$ python3 -q
>>> import numpy as np
>>> np.set_printoptions(suppress=True, linewidth=200)
>>> rng = np.random.default_rng(33746)
>>> lab = rng.integers(0, 2, 4)
>>> data = np.triu((lab[:, None] == lab) & (rng.random((4, 4)) < 0.8), 1).astype(int)
>>> data += data.T
>>> print(data)
[[0 1 1 1]
 [1 0 1 0]
 [1 1 0 1]
 [1 0 1 0]]
>>> print(np.argsort(-np.linalg.norm(data, axis=0).round(6), kind="stable")[:3])
[0 2 1]
>>> print(np.linalg.cond(data) > 100)
True
>>> print(np.linalg.matrix_rank(data, rtol=0.1))
3
>>> th = np.radians(22)
>>> Rm = np.eye(4)
>>> Rm[1, 1] = Rm[2, 2] = np.cos(th)
>>> Rm[1, 2], Rm[2, 1] = -np.sin(th), np.sin(th)
>>> print(Rm.round(2))
[[ 1.    0.    0.    0.  ]
 [ 0.    0.93 -0.37  0.  ]
 [ 0.    0.37  0.93  0.  ]
 [ 0.    0.    0.    1.  ]]
>>> other = data @ Rm.T
>>> print(other.round(2))
[[ 0.    0.55  1.3   1.  ]
 [ 1.   -0.37  0.93  0.  ]
 [ 1.    0.93  0.37  1.  ]
 [ 1.   -0.37  0.93  0.  ]]
>>> print(np.round(np.linalg.det(Rm), 2), round(np.trace(Rm), 2))
1.0 3.85
>>> print(np.allclose(np.linalg.norm(data, axis=1), np.linalg.norm(other, axis=1)))
True
>>> print(np.linalg.lstsq(other[:-1].T, other[-1])[2])
3
>>> print(np.abs(np.diag(np.linalg.qr(other)[1])) > 1e-9)
[ True  True  True False]
>>> print(round(np.trace(np.linalg.pinv(other) @ other), 2))
3.0
>>> print(np.unique(other.round(6), axis=0).shape)
(3, 4)
>>> print(data @ data)
[[3 1 2 1]
 [1 2 1 2]
 [2 1 3 1]
 [1 2 1 2]]
>>> print(np.argwhere(np.triu(data)))
[[0 1]
 [0 2]
 [0 3]
 [1 2]
 [2 3]]
>>> low = np.diag(data.sum(axis=1)) - data
>>> print(low @ np.ones(4))
[0. 0. 0. 0.]
>>> print(round(np.linalg.det(low[1:, 1:])))
8
>>> T = np.stack([data, 2 * data, data[::-1]])
>>> print(np.einsum("bij,cij->bc", T, T))
[[10 20  4]
 [20 40  8]
 [ 4  8 10]]
>>> print(np.round(np.linalg.norm(T, axis=(1, 2)), 2))
[3.16 6.32 3.16]
>>> print(T.shape)
(3, 4, 4)
>>> K = np.load("layer6.npy")
>>> print(K)
[[-2.  1.  1.]
 [ 1. -2.  1.]
 [ 1.  1. -2.]]
>>> lab = rng.permutation(3)
>>> print(lab)
[2 1 0]
>>> other = K[lab][:, lab]
>>> print(np.diag(other))
[-2. -2. -2.]
>>> print(np.round(np.sort(np.abs(np.linalg.eigvals(other))), 2) + 0)
[0. 3. 3.]
>>> print(np.allclose(other, K))
True
>>> print([round(float(x), 2) for x in np.linalg.svd(K, compute_uv=False)[:3]])
[3.0, 3.0, 0.0]
>>> print(np.argsort(-np.linalg.norm(K, axis=0).round(6), kind="stable")[:3])
[0 1 2]
>>> print(round(float(np.linalg.norm(K, 2) / np.linalg.norm(K)), 2))
0.71
>>> print(np.linalg.matrix_rank(K, rtol=0.1))
2
>>> print(np.linalg.cond(K) > 100)
True
>>> other = K / np.sqrt((K ** 2).mean(axis=1, keepdims=True))
>>> print(K - K.mean(axis=1, keepdims=True))
[[-2.  1.  1.]
 [ 1. -2.  1.]
 [ 1.  1. -2.]]
>>> print(np.linalg.matrix_rank(other) == np.linalg.matrix_rank(K))
True
>>> print(K @ np.ones(3))
[0. 0. 0.]
>>> print(K @ (-1.0) ** np.arange(3))
[-2.  4. -2.]
>>> print(np.all(np.linalg.eigvalsh(K) > 0))
False
>>> print([round(float(np.linalg.det(K[:i, :i])), 2) + 0 for i in range(1, 4)])
[-2.0, 3.0, 0.0]
>>> m1 = np.loadtxt("x.csv", delimiter=",")
>>> print(m1)
[[6. 0. 5. 5.]
 [0. 6. 0. 0.]
 [5. 0. 6. 5.]
 [5. 0. 5. 6.]]
>>> proj = np.triu(np.array([[-2, 0, 1, -1], [1, 2, 2, 1], [2, 0, -2, 0], [2, 2, 0, 1]]), 1) + np.eye(4)
>>> other = proj @ m1 @ np.linalg.inv(proj)
>>> print(np.round(np.linalg.det(other), 2))
96.0
>>> print(proj @ m1 - m1 @ proj)
[[ 0.  0. -5.  5.]
 [15.  0.  5. 10.]
 [ 0.  0. -5.  5.]
 [ 0.  0. -5.  5.]]
>>> print(np.trace(other), np.trace(m1))
24.0 24.0
>>> print(np.einsum("ij,ji->", m1, m1))
294.0
>>> print(np.round(np.linalg.eigvals(m1), 2))
[ 1. 16.  1.  6.]
>>> vec = np.ones(4)
>>> for _ in range(4):
...     vec = m1 @ vec
...     vec /= np.linalg.norm(vec)
...     print(round(vec @ m1 @ vec, 2))
... 
15.55
15.93
15.99
16.0
>>> print(vec.round(2))
[0.58 0.01 0.58 0.58]
>>> print(round(np.linalg.eigvalsh(m1)[-1], 2))
16.0
>>> arr = np.loadtxt("a.csv", delimiter=",")
>>> print(arr)
[[0. 1. 1. 1.]
 [1. 0. 1. 1.]
 [1. 1. 0. 1.]
 [1. 1. 1. 0.]]
>>> print(np.allclose(arr @ arr.T, arr.T @ arr))
True
>>> print((arr @ arr)[0])
[3. 2. 2. 2.]
>>> print(np.fft.fft(arr[0]))
[ 3.+0.j -1.+0.j -1.+0.j -1.+0.j]
>>> w, evecs = np.linalg.eig(arr)
>>> print(round(np.prod(w), 2))
-3.0
>>> print(w.round(2))
[-1.  3. -1. -1.]
>>> print(np.round(arr @ evecs[:, 0] - w[0] * evecs[:, 0], 2) + 0)
[0. 0. 0. 0.]
>>> print(round(np.linalg.eigvals(arr).sum().real, 2))
-0.0
>>> print(np.round(np.poly(arr), 2) + 0)
[ 1.  0. -6. -8. -3.]
>>> print(round(float(np.linalg.det(2 * arr)), 2), round(float(np.linalg.det(arr)), 2))
-48.0 -3.0
>>> print(np.einsum("ij,ji->", arr, arr))
12.0
>>> print(np.kron(np.eye(2, dtype=int), arr))
[[0. 1. 1. 1. 0. 0. 0. 0.]
 [1. 0. 1. 1. 0. 0. 0. 0.]
 [1. 1. 0. 1. 0. 0. 0. 0.]
 [1. 1. 1. 0. 0. 0. 0. 0.]
 [0. 0. 0. 0. 0. 1. 1. 1.]
 [0. 0. 0. 0. 1. 0. 1. 1.]
 [0. 0. 0. 0. 1. 1. 0. 1.]
 [0. 0. 0. 0. 1. 1. 1. 0.]]
>>> print(np.round(np.linalg.eigvals(arr), 2))
[-1.  3. -1. -1.]
>>> rk = np.linalg.matrix_rank(K)
>>> print(rk)
2
>>> ns = np.linalg.svd(K)[2][rk:].T
>>> print(np.round(K @ ns, 2) + 0)
[[0.]
 [0.]
 [0.]]
>>> print(np.allclose(K @ ns, 0))
True
>>> print([int(np.linalg.matrix_rank(K[:i])) for i in range(1, len(K) + 1)])
[1, 2, 2]
